% python3 -q
>>> import numpy as np
>>> from numpy import linalg as LA
>>> np.set_printoptions(suppress=True, linewidth=160)
>>> m1 = np.load("w.npy")
>>> print(m1)
[[0 1 1 0]
 [1 0 1 0]
 [1 1 0 1]
 [0 0 1 0]]
>>> print([round(float(LA.det(m1[:i, :i])), 2) + 0 for i in range(1, 5)])
[0.0, -1.0, 2.0, 1.0]
>>> A2 = m1 / np.sqrt((m1 ** 2).mean(axis=1, keepdims=True))
>>> print(A2[2].round(2))
[1.15 1.15 0.   1.15]
>>> print(m1 - m1.mean(axis=1, keepdims=True))
[[-0.5   0.5   0.5  -0.5 ]
 [ 0.5  -0.5   0.5  -0.5 ]
 [ 0.25  0.25 -0.75  0.25]
 [-0.25 -0.25  0.75 -0.25]]
>>> print(LA.matrix_rank(m1 - m1.mean(axis=1, keepdims=True)))
3
>>> print(LA.matrix_rank(A2) == LA.matrix_rank(m1))
True
>>> Q = m1.astype(float).copy()
>>> for j in range(4):
...     Q[:, j] -= Q[:, :j] @ (Q[:, :j].T @ Q[:, j])
...     Q[:, j] /= LA.norm(Q[:, j])
... 
>>> print(np.round(Q.T @ Q, 2) + 0)
[[1. 0. 0. 0.]
 [0. 1. 0. 0.]
 [0. 0. 1. 0.]
 [0. 0. 0. 1.]]
>>> print(Q.round(2))
[[ 0.    0.82  0.44 -0.38]
 [ 0.71 -0.41  0.44 -0.38]
 [ 0.71  0.41 -0.44  0.38]
 [ 0.    0.    0.65  0.76]]
>>> print((m1 - m1.T) / 2)
[[0. 0. 0. 0.]
 [0. 0. 0. 0.]
 [0. 0. 0. 0.]
 [0. 0. 0. 0.]]
>>> print(round(LA.det(m1), 2))
1.0
>>> print(np.trace(m1))
0
>>> print(np.allclose(m1, m1.T))
True
>>> ev, vecs = LA.eigh(m1)
>>> print(np.abs(vecs[:, -1]).round(6).argmax())
2
>>> print((ev > 1e-8).sum(), (ev < -1e-8).sum())
2 2
>>> print(np.round(vecs @ np.diag(ev) @ vecs.T, 2) + 0)
[[0. 1. 1. 0.]
 [1. 0. 1. 0.]
 [1. 1. 0. 1.]
 [0. 0. 1. 0.]]
>>> print(np.round(np.abs(vecs[:, -1]), 2))
[0.52 0.52 0.61 0.28]
>>> print(np.unique(ev.round(6) + 0, return_counts=True)[1])
[1 1 1 1]
>>> print(np.round(vecs.T @ m1 @ vecs, 2) + 0)
[[-1.48  0.    0.    0.  ]
 [ 0.   -1.    0.    0.  ]
 [ 0.    0.    0.31  0.  ]
 [ 0.    0.    0.    2.17]]
>>> print(np.round(vecs.T @ vecs, 2) + 0)
[[1. 0. 0. 0.]
 [0. 1. 0. 0.]
 [0. 0. 1. 0.]
 [0. 0. 0. 1.]]
>>> print(np.round(LA.eigvalsh(m1 + -3 * np.eye(4)), 2))
[-4.48 -4.   -2.69 -0.83]
>>> rng = np.random.default_rng(175921)
>>> feats = rng.normal(size=(20, 3)) + 20 * np.array([3, 0, 0])
>>> print(feats.round(2))
[[59.8  -1.39 -2.4 ]
 [58.56 -1.16 -0.93]
 [59.83  0.77 -0.69]
 [60.43  0.04 -1.33]
 [60.72 -0.39 -0.38]
 [58.74  0.33 -0.04]
 [59.48 -0.52  1.21]
 [59.98 -0.76 -0.4 ]
 [60.87  0.02 -0.32]
 [60.98  0.37  0.11]
 [58.89  0.04 -1.  ]
 [58.91  0.2   0.31]
 [58.98 -1.98  1.33]
 [60.83 -0.78 -0.56]
 [60.74  0.28 -0.59]
 [58.12  1.48 -0.78]
 [60.45  0.77 -0.15]
 [59.96  2.19  0.77]
 [59.35 -0.53  0.67]
 [59.7  -0.38  2.08]]
>>> print(round(np.log10(LA.cond(feats))))
2
>>> print(LA.matrix_rank(feats, rtol=0.1))
1
>>> print(np.round(np.abs(LA.svd(feats)[2][-1]), 2) + 0)
[0.   0.99 0.16]
>>> C = feats[[4, 19]].astype(float)
>>> for _ in range(5):
...     lab = LA.norm(feats[:, None] - C, axis=-1).argmin(axis=1)
...     C = np.array([feats[lab == j].mean(axis=0) for j in range(2)])
... 
>>> print(lab)
[0 0 0 0 0 1 1 0 0 0 0 1 1 0 0 0 0 1 1 1]
>>> print(np.round(C[1] - C[0], 2))
[-0.71 -0.05  1.63]
>>> print(np.abs(C[1] - C[0]).argmax())
2
>>> E = np.array([[-2, -3, 2], [-2, -3, 2], [-10, -15, 10], [-2, -3, 2], [0, 0, 0]])
>>> C2 = E.T @ E
>>> print(np.round(LA.svd(E, compute_uv=False) ** 2, 2) + 0)
[476.   0.   0.]
>>> print((E @ E.T).shape)
(5, 5)
>>> print(np.allclose(C2, C2.T))
True
>>> print(C2)
[[ 112  168 -112]
 [ 168  252 -168]
 [-112 -168  112]]
>>> U, sig, Vt = LA.svd(E)
>>> print(np.argmax(sig[:-1] / (sig[1:] + 1e-6)) + 1)
1
>>> A2 = U[:, :1] @ np.diag(sig[:1]) @ Vt[:1]
>>> print(round(LA.norm(E - A2, 2), 2), round(sig[1], 2))
0.0 0.0
>>> print(A2.round(2))
[[ -2.  -3.   2.]
 [ -2.  -3.   2.]
 [-10. -15.  10.]
 [ -2.  -3.   2.]
 [  0.   0.   0.]]
>>> print(round(np.abs(E - A2).max(), 2))
0.0
>>> print(LA.matrix_rank(E, rtol=0.05))
1
>>> rk = LA.matrix_rank(A2)
>>> print(rk)
1
>>> null = LA.svd(A2)[2][rk:].T
>>> print([int(LA.matrix_rank(A2[:, :j + 1])) for j in range(3)])
[1, 1, 1]
>>> print([int(LA.matrix_rank(A2[:i])) for i in range(1, len(A2) + 1)])
[1, 1, 1, 1, 1]
>>> print(LA.matrix_rank(A2.T @ A2), LA.matrix_rank(A2 @ A2.T))
1 1
>>> print(np.allclose(A2 @ null, 0))
True
>>> print(np.round(A2 @ null, 2) + 0)
[[0. 0.]
 [0. 0.]
 [0. 0.]
 [0. 0.]
 [0. 0.]]
>>> print(np.round(null @ null.T, 2))
[[ 0.76 -0.35  0.24]
 [-0.35  0.47  0.35]
 [ 0.24  0.35  0.76]]
>>> M = np.load("case14.npy")
>>> print(M.round(2))
[[ 1.    0.    0.    0.    0.  ]
 [ 0.   -0.5   0.    0.87  0.  ]
 [ 0.    0.    1.    0.    0.  ]
 [ 0.   -0.87  0.   -0.5   0.  ]
 [ 0.    0.    0.    0.    1.  ]]
>>> x = np.array([-1, -2, -2, 2, 2])
>>> print(np.round(np.einsum("ij,j->i", M, x), 2))
[-1.    2.73 -2.    0.73  2.  ]
>>> mat = np.load("x.npy")
>>> print(mat)
[[ 3  4  4  0  0]
 [ 1  2  2 -2 -2]
 [ 2  3  3 -1 -1]
 [ 3  4  4  0  0]
 [ 2  3  3 -1 -1]]
>>> U, sig, Vt = LA.svd(mat)
>>> print(sig.round(2) + 0)
[11.77  2.91  0.    0.    0.  ]
>>> A2 = U[:, :2] @ np.diag(sig[:2]) @ Vt[:2]
>>> print(LA.matrix_rank(A2))
2
>>> print(round(float(np.abs(mat - A2).max()), 2))
0.0
>>> print(np.round(LA.norm(mat - A2, 2), 2), np.round(sig[2], 2))
0.0 0.0
>>> cen = feats - feats.mean(axis=0)
>>> U, sig, Vt = LA.svd(cen, full_matrices=False)
>>> print(np.round(cen.mean(axis=0), 2) + 0)
[0. 0. 0.]
>>> print(np.abs(U[:, 0]).argmax())
0
>>> print(np.round(sig ** 2 / (sig ** 2).sum(), 2))
[0.39 0.34 0.27]
>>> print(np.round((sig ** 2).sum() ** 2 / (sig ** 4).sum(), 2))
2.93
>>> print((np.sign(U[:, 0]) == np.sign(U[0, 0])).astype(int))
[1 1 1 1 1 0 0 1 1 1 1 0 0 1 1 1 1 0 0 0]
>>> print(np.abs(Vt[0]).argmax())
2
>>> A2 = np.array([[4, -1, -5], [3, -3, 3]])
>>> C = np.kron(A2, mat)
>>> print(C)
[[ 12  16  16   0   0  -3  -4  -4   0   0 -15 -20 -20   0   0]
 [  4   8   8  -8  -8  -1  -2  -2   2   2  -5 -10 -10  10  10]
 [  8  12  12  -4  -4  -2  -3  -3   1   1 -10 -15 -15   5   5]
 [ 12  16  16   0   0  -3  -4  -4   0   0 -15 -20 -20   0   0]
 [  8  12  12  -4  -4  -2  -3  -3   1   1 -10 -15 -15   5   5]
 [  9  12  12   0   0  -9 -12 -12   0   0   9  12  12   0   0]
 [  3   6   6  -6  -6  -3  -6  -6   6   6   3   6   6  -6  -6]
 [  6   9   9  -3  -3  -6  -9  -9   3   3   6   9   9  -3  -3]
 [  9  12  12   0   0  -9 -12 -12   0   0   9  12  12   0   0]
 [  6   9   9  -3  -3  -6  -9  -9   3   3   6   9   9  -3  -3]]
>>> print(round(float(LA.norm(C, 2)), 2), round(float(LA.norm(A2, 2) * LA.norm(mat, 2)), 2))
76.27 76.27
>>> print(LA.matrix_rank(C))
4
>>> print(C.shape)
(10, 15)
>>> f = np.array([2, 2, 2, 1])
>>> A2 = m1 + np.outer(f, np.eye(4)[0])
>>> print(LA.matrix_rank(LA.inv(A2) - LA.inv(m1), tol=1e-8))
1
>>> print(LA.matrix_rank(A2 - m1))
1
